% python3 -q
>>> import numpy as np
>>> import numpy.linalg as la
>>> np.set_printoptions(precision=2, suppress=True, linewidth=140, floatmode="fixed")
>>> def rnd(a):
...     return np.round(a, 2) + 0
... 
>>> F = np.loadtxt("run6.csv", delimiter=",")
>>> print(F)
[[ 2.00  0.00 -1.00  1.00]
 [-3.00  5.00  3.00 -3.00]
 [-9.00  0.00 10.00 -5.00]
 [-9.00  0.00  9.00 -4.00]]
>>> rng = np.random.default_rng(1980)
>>> lab = rng.permutation(4)
>>> print(lab)
[0 3 1 2]
>>> out = F[lab][:, lab]
>>> print(rnd(np.sort(np.abs(la.eigvals(out)))))
[1.00 2.00 5.00 5.00]
>>> print(np.allclose(out, F))
False
>>> print(np.trace(out))
13.0
>>> print(rnd(la.det(out)), rnd(la.det(F[lab])))
50.0 50.0
>>> out = F / la.norm(F, axis=1, keepdims=True)
>>> cov = out @ out.T
>>> print(rnd(cov))
[[ 1.00 -0.68 -0.94 -0.95]
 [-0.68  1.00  0.70  0.69]
 [-0.94  0.70  1.00  1.00]
 [-0.95  0.69  1.00  1.00]]
>>> print(rnd(np.degrees(np.arccos(np.clip(cov[1, 3], -1, 1)))))
46.68
>>> m1 = np.load("test4.npy")
>>> print(rnd(m1))
[[ 0.05  0.00  0.00  0.00  0.00  0.00  0.00  0.00 -1.00  0.00  0.00  0.00  0.00]
 [ 0.00  1.00  0.00  0.00  0.00  0.00  0.00  0.00  0.00  0.00  0.00  0.00  0.00]
 [ 0.00  0.00  1.00  0.00  0.00  0.00  0.00  0.00  0.00  0.00  0.00  0.00  0.00]
 [ 0.00  0.00  0.00  1.00  0.00  0.00  0.00  0.00  0.00  0.00  0.00  0.00  0.00]
 [ 0.00  0.00  0.00  0.00  1.00  0.00  0.00  0.00  0.00  0.00  0.00  0.00  0.00]
 [ 0.00  0.00  0.00  0.00  0.00  1.00  0.00  0.00  0.00  0.00  0.00  0.00  0.00]
 [ 0.00  0.00  0.00  0.00  0.00  0.00  1.00  0.00  0.00  0.00  0.00  0.00  0.00]
 [ 0.00  0.00  0.00  0.00  0.00  0.00  0.00  1.00  0.00  0.00  0.00  0.00  0.00]
 [ 1.00  0.00  0.00  0.00  0.00  0.00  0.00  0.00  0.05  0.00  0.00  0.00  0.00]
 [ 0.00  0.00  0.00  0.00  0.00  0.00  0.00  0.00  0.00  1.00  0.00  0.00  0.00]
 [ 0.00  0.00  0.00  0.00  0.00  0.00  0.00  0.00  0.00  0.00  1.00  0.00  0.00]
 [ 0.00  0.00  0.00  0.00  0.00  0.00  0.00  0.00  0.00  0.00  0.00  1.00  0.00]
 [ 0.00  0.00  0.00  0.00  0.00  0.00  0.00  0.00  0.00  0.00  0.00  0.00  1.00]]
>>> # splits into 12 blocks
>>> x0 = np.array([-1, 2, -1, 1, 2, -1, -2, 0, 2, 0, -1, 2, -1])
>>> target = m1 @ x0
>>> c, lr = np.zeros(13), 1 / la.norm(m1, 2) ** 2
>>> for i in range(300):
...     c -= lr * m1.T @ (m1 @ c - target)
...     if i % 50 == 0: print(i, round(la.norm(m1 @ c - target), 2))
... 
0 0.0
50 0.0
100 0.0
150 0.0
200 0.0
250 0.0
>>> print(c)
[-1.00  2.00 -1.00  1.00  2.00 -1.00 -2.00  0.00  2.00  0.00 -1.00  2.00 -1.00]
>>> print(rnd(la.cond(m1)))
1.0
>>> x0 = np.array([2, 0, 0, 2, 2, 1, 0, 0, 0, 2, 0, 0, 0])
>>> target = m1 @ x0
>>> print(rnd(target))
[0.10 0.00 0.00 2.00 2.00 1.00 0.00 0.00 2.00 2.00 0.00 0.00 0.00]
>>> print(rnd(la.solve(m1, target + m1[:, 0])))
[3.00 0.00 0.00 2.00 2.00 1.00 0.00 0.00 0.00 2.00 0.00 0.00 0.00]
>>> print(rnd(la.solve(m1, target)))
[2.00 0.00 0.00 2.00 2.00 1.00 0.00 0.00 0.00 2.00 0.00 0.00 0.00]
>>> Q, Rm = la.qr(m1)
>>> print(Q.shape, Rm.shape)
(13, 13) (13, 13)
>>> print(np.allclose(Rm.T @ Rm, m1.T @ m1))
True
>>> print(rnd(np.abs(np.diag(Rm))))
[1.00 1.00 1.00 1.00 1.00 1.00 1.00 1.00 1.00 1.00 1.00 1.00 1.00]
>>> print(np.trace(Q @ Q.T))
13.0
>>> blk = np.stack([F, -3 * F, F[::-1]])
>>> print(la.matrix_rank(blk.reshape(3, -1)))
2
>>> print(rnd(la.norm(blk, axis=(1, 2))))
[21.02 63.07 21.02]
>>> print(blk.sum(axis=0))
[[-13.00   0.00  11.00  -6.00]
 [ -3.00 -10.00   4.00   1.00]
 [ 15.00   5.00 -17.00   7.00]
 [ 20.00   0.00 -19.00   9.00]]
>>> print((blk @ F.T).shape)
(3, 4, 4)
>>> print(blk.shape)
(3, 4, 4)
>>> arr = np.load("data.npy")
>>> print(arr)
[[-1.00  4.00  0.00  0.00  0.00  0.00  0.00  0.00  0.00  0.00]
 [ 4.00 -1.00  4.00  0.00  0.00  0.00  0.00  0.00  0.00  0.00]
 [ 0.00  4.00  0.00  4.00  0.00  0.00  0.00  0.00  0.00  0.00]
 [ 0.00  0.00  4.00 -1.00  4.00  0.00  0.00  0.00  0.00  0.00]
 [ 0.00  0.00  0.00  4.00  1.00  4.00  0.00  0.00  0.00  0.00]
 [ 0.00  0.00  0.00  0.00  4.00 -2.00  4.00  0.00  0.00  0.00]
 [ 0.00  0.00  0.00  0.00  0.00  4.00  0.00  4.00  0.00  0.00]
 [ 0.00  0.00  0.00  0.00  0.00  0.00  4.00  1.00  4.00  0.00]
 [ 0.00  0.00  0.00  0.00  0.00  0.00  0.00  4.00 -1.00  4.00]
 [ 0.00  0.00  0.00  0.00  0.00  0.00  0.00  0.00  4.00 -1.00]]
>>> # symmetric
>>> print(np.allclose(arr, arr.T))
True
>>> arr.inv()
Traceback (most recent call last):
  File "<python-input-47>", line 1, in <module>
    arr.inv()
    ^^^^^^^
AttributeError: 'numpy.ndarray' object has no attribute 'inv'
>>> print(np.trace(arr))
-5.0
>>> print(np.allclose(arr @ arr.T, arr.T @ arr))
True
